$ python3 -q
>>> import numpy as np
>>> import numpy.linalg as la
>>> np.set_printoptions(suppress=True, linewidth=140)
>>> def rd(a):
...     return np.round(a, 3) + 0
... 
>>> X = np.load("mat.npy")
>>> print(X)
[[ 0  3 -1]
 [-3  0 -2]
 [ 1  2  0]]
>>> # looks like rank 2
>>> print(rd(np.trace(la.pinv(X) @ X)))
2.0
>>> np.unique(X.round(6), axis=0).shape
(3, 3)
>>> la.lstsq(X[:-1].T, X[-1])[2]
np.int32(2)
>>> rd(X @ la.pinv(X) @ X)
array([[ 0.,  3., -1.],
       [-3.,  0., -2.],
       [ 1.,  2.,  0.]])
>>> rd(la.norm(X, "nuc"))
np.float64(7.483)
>>> X[2] @ X[0]
np.int64(6)
>>> la.norm(X, axis=1).argmax()
np.int64(1)
>>> rd(la.norm(X, 1)), rd(la.norm(X, np.inf))
(np.float64(5.0), np.float64(5.0))
>>> rd(la.norm(X, axis=0))
array([3.162, 3.606, 2.236])
>>> rd(la.norm(X) ** 2 / la.norm(X, 2) ** 2)
np.float64(2.0)
>>> rank = la.matrix_rank(X)
>>> print(rank)
2
>>> ns = la.svd(X)[2][rank:].T
>>> [int(la.matrix_rank(X[:i])) for i in range(1, len(X) + 1)]
[1, 2, 2]
>>> rd(X @ ns)
array([[0.],
       [0.],
       [0.]])
>>> K = np.load("data.npy")
>>> K
array([[-0.8  ,  0.1  ,  1.1  ],
       [-0.5  , -0.1  ,  1.2  ],
       [-0.829,  0.283,  1.084]])
>>> u, g = K[2], K[0]
>>> rd(u @ g)
np.float64(1.884)
>>> p = (u @ g) / (u @ u) * u
>>> la.matrix_rank(np.outer(u, g))
np.int64(1)
>>> rd(p)
array([-0.804,  0.274,  1.051])
>>> print(rd(np.outer(u, g)))
[[ 0.663 -0.083 -0.912]
 [-0.226  0.028  0.311]
 [-0.867  0.108  1.192]]
>>> m1 = np.loadtxt("a.csv", delimiter=",")
>>> rd(m1)
array([[ 0.004,  0.045, -0.045],
       [ 0.045,  0.498, -0.498],
       [-0.045, -0.498,  0.498]])
>>> # projection: eigenvalues are 0 or 1
>>> U, sig, Vt = la.svd(m1)
>>> np.argmax(sig[:-1] / (sig[1:] + 1e-6)) + 1
np.int64(1)
>>> rd(sig)
array([1., 0., 0.])
>>> Y = U[:, :1] @ np.diag(sig[:1]) @ Vt[:1]
>>> rd(Y)
array([[ 0.004,  0.045, -0.045],
       [ 0.045,  0.498, -0.498],
       [-0.045, -0.498,  0.498]])
>>> print(la.matrix_rank(m1, rtol=0.05))
1
>>> U, sig, Vt = la.svd(Y)
>>> vecs = Vt[:(sig > 1e-8).sum()]
>>> rng = np.random.default_rng(45274)
>>> x0 = Y[0] + -3 * Y[1] + rng.integers(2) * np.eye(3)[2]
>>> print(rd(x0))
[-0.132 -1.449  2.449]
>>> la.matrix_rank(np.vstack([Y, x0]))
np.int64(2)
>>> Y = m1 + rng.integers(-2, 3, (3, 1)) @ rng.integers(-2, 3, (1, 3))
>>> rd(Y)
array([[ 4.004,  0.045, -4.045],
       [-1.955,  0.498,  1.502],
       [-0.045, -0.498,  0.498]])
>>> rd(la.svd(Y - m1, compute_uv=False))
array([6.325, 0.   , 0.   ])
>>> M = np.load("layer1.npy")
>>> M
array([[ 5,  6,  7,  8,  9],
       [10, 11, 12, 13, 14],
       [15, 16, 17, 18, 19],
       [20, 21, 22, 23, 24]])
>>> # looks like rank 2
>>> rank = la.matrix_rank(M)
>>> rank
np.int64(2)
>>> ns = la.svd(M)[2][rank:].T
>>> [int(la.matrix_rank(M[:, :j + 1])) for j in range(5)]
[1, 2, 2, 2, 2]
>>> la.matrix_rank(M.T @ M), la.matrix_rank(M @ M.T)
(np.int64(2), np.int64(2))
>>> print(np.allclose(M @ ns, 0))
True
>>> [int(la.matrix_rank(M[:i])) for i in range(1, len(M) + 1)]
[1, 2, 2, 2]
>>> rd(M @ ns)
array([[0., 0., 0.],
       [0., 0., 0.],
       [0., 0., 0.],
       [0., 0., 0.]])
>>> u = np.array([3, 8, 4, 9])
>>> g = np.array([5, -6, -1, 9, 1])
>>> A = u[:, None] + g[None, :]
>>> A
array([[ 8, -3,  2, 12,  4],
       [13,  2,  7, 17,  9],
       [ 9, -2,  3, 13,  5],
       [14,  3,  8, 18, 10]])
>>> rank = la.matrix_rank(A)
>>> rank
np.int64(2)
>>> ns = la.svd(A)[2][rank:].T
>>> np.allclose(A @ ns, 0)
True
>>> rd(A @ ns)
array([[0., 0., 0.],
       [0., 0., 0.],
       [0., 0., 0.],
       [0., 0., 0.]])
>>> print([int(la.matrix_rank(np.delete(A, i, axis=0))) for i in range(4)])
[2, 2, 2, 2]
>>> [int(la.matrix_rank(A[:i])) for i in range(1, len(A) + 1)]
[1, 2, 2, 2]
>>> ns.shape
(5, 3)
>>> U, sig, Vt = la.svd(A)
>>> np.argmax(sig[:-1] / (sig[1:] + 1e-6)) + 1
np.int64(2)
>>> rd(sig)
array([42.089,  6.206,  0.   ,  0.   ])
>>> Y = U[:, :2] @ np.diag(sig[:2]) @ Vt[:2]
>>> rd(np.abs(A - Y).max())
np.float64(0.0)
>>> la.matrix_rank(A, rtol=0.05)
np.int64(2)
>>> rd(la.norm(A - Y) / la.norm(A))
np.float64(0.0)
>>> rd(Y)
array([[ 8., -3.,  2., 12.,  4.],
       [13.,  2.,  7., 17.,  9.],
       [ 9., -2.,  3., 13.,  5.],
       [14.,  3.,  8., 18., 10.]])
>>> U, sig, Vt = la.svd(A)
>>> vecs = Vt[:(sig > 1e-8).sum()]
>>> x0 = A[0] + -1 * A[2] + rng.integers(2) * np.eye(5)[4]
>>> print(x0)
[-1. -1. -1. -1.  0.]
>>> print(np.allclose(vecs.T @ vecs @ x0, x0))
False
>>> rd(np.diag(vecs.T @ vecs))
array([0.288, 0.64 , 0.252, 0.617, 0.203])
>>> rd(la.norm(x0 - vecs.T @ vecs @ x0))
np.float64(0.893)
>>> u = np.array([8, 3])
>>> print(np.correlate(A[2], A[1], "full"))
[ 81 135  56 172 400 156 100 179  65]
>>> U, sig, Vt = la.svd(M)
>>> vecs = Vt[:(sig > 1e-8).sum()]
>>> x0 = M[3] + -1 * M[0] + rng.integers(2) * np.eye(5)[2]
>>> x0
array([15., 15., 15., 15., 15.])
>>> rd(vecs.T @ vecs)
array([[ 0.6,  0.4,  0.2,  0. , -0.2],
       [ 0.4,  0.3,  0.2,  0.1,  0. ],
       [ 0.2,  0.2,  0.2,  0.2,  0.2],
       [ 0. ,  0.1,  0.2,  0.3,  0.4],
       [-0.2,  0. ,  0.2,  0.4,  0.6]])
>>> E = np.loadtxt("w.csv", delimiter=",")
>>> rd(E)
array([[-0.454,  0.805,  0.371,  0.094],
       [-0.826, -0.495, -0.006,  0.268],
       [ 0.041,  0.282, -0.721,  0.632],
       [ 0.33 , -0.167,  0.585,  0.721]])
>>> # orthonormal columns
>>> print(rd(np.trace(E)))
-0.95
>>> la.determinant(E)
Traceback (most recent call last):
  File "<python-input-97>", line 1, in <module>
    la.determinant(E)
    ^^^^^^^^^^^^^^
AttributeError: module 'numpy.linalg' has no attribute 'determinant'
>>> rd((E - E.T) / 2)
array([[ 0.   ,  0.815,  0.165, -0.118],
       [-0.815,  0.   , -0.144,  0.218],
       [-0.165,  0.144,  0.   ,  0.023],
       [ 0.118, -0.218, -0.023,  0.   ]])
>>> x0 = np.array([2, 3, 7, 9])
>>> target = E @ x0
>>> rd(target)
array([ 4.947, -0.765,  1.564, 10.747])
>>> rd(la.solve(E, E[:, 3]))
array([0., 0., 0., 1.])
>>> rd(la.solve(E, target + E[:, 2]))
array([2., 3., 8., 9.])
>>> feats = np.load("run17.npy")
>>> feats
array([[0, 0, 1, 0],
       [1, 0, 0, 0],
       [0, 1, 0, 0],
       [0, 0, 0, 1]])
>>> W = np.array([[0, 2, 3, 0, 3],
...     [-3, 2, -2, -2, -2],
...     [2, -1, 0, 1, -2],
...     [2, -2, 3, -1, 2]])
>>> c = np.array([5, 3, 4, 1, 3])
>>> act = np.maximum(feats @ W + c, 0)
>>> (act > 0).mean(axis=0)
array([1. , 1. , 1. , 0.5, 1. ])
>>> (act > 0).astype(int)
array([[1, 1, 1, 1, 1],
       [1, 1, 1, 1, 1],
       [1, 1, 1, 0, 1],
       [1, 1, 1, 0, 1]])
>>> act
array([[7, 2, 4, 2, 1],
       [5, 5, 7, 1, 6],
       [2, 5, 2, 0, 1],
       [7, 1, 7, 0, 5]])
>>> Z = np.array([[2, 2], [2, 1], [1, 2], [1, 0], [2, 1]])
>>> act @ Z
array([[26, 25],
       [40, 35],
       [18, 14],
       [33, 34]])
>>> print(W @ Z)
[[ 13  11]
 [-10 -10]
 [ -1   1]
 [  6  10]]
>>> x0 = np.array([-5, 0, 3, 4])
>>> rd(la.det(feats))
np.float64(1.0)
>>> feats.T @ (feats @ x0)
array([-5,  0,  3,  4])
>>> rd(la.norm(x0)), rd(la.norm(feats @ x0))
(np.float64(7.071), np.float64(7.071))
>>> print(np.trace(feats))
1
>>> la.matrix_power(feats, 2)
array([[0, 1, 0, 0],
       [0, 0, 1, 0],
       [1, 0, 0, 0],
       [0, 0, 0, 1]])
>>> rd(la.det(feats))
np.float64(1.0)
>>> q, _ = la.qr(np.array([[0.6, -0.8, -0.6, 0.6],
...     [1.4, -0.3, 1.6, 1.6],
...     [0.5, 0.3, 1.5, 1.2],
...     [-1.0, -1.8, 0.3, -0.5]]))
>>> J = 5 * q
>>> rd(J)
array([[-1.588, -2.521,  3.154,  2.485],
       [-3.705, -1.837, -1.425, -2.422],
       [-1.323,  0.395, -3.185,  3.598],
       [ 2.646, -3.888, -1.695, -0.101]])
>>> Y = J / np.sqrt((J ** 2).mean(axis=1, keepdims=True))
>>> la.matrix_rank(J - J.mean(axis=1, keepdims=True))
np.int64(3)
>>> print(la.matrix_rank(Y) == la.matrix_rank(J))
True
>>> rd(Y[1])
array([-1.482, -0.735, -0.57 , -0.969])
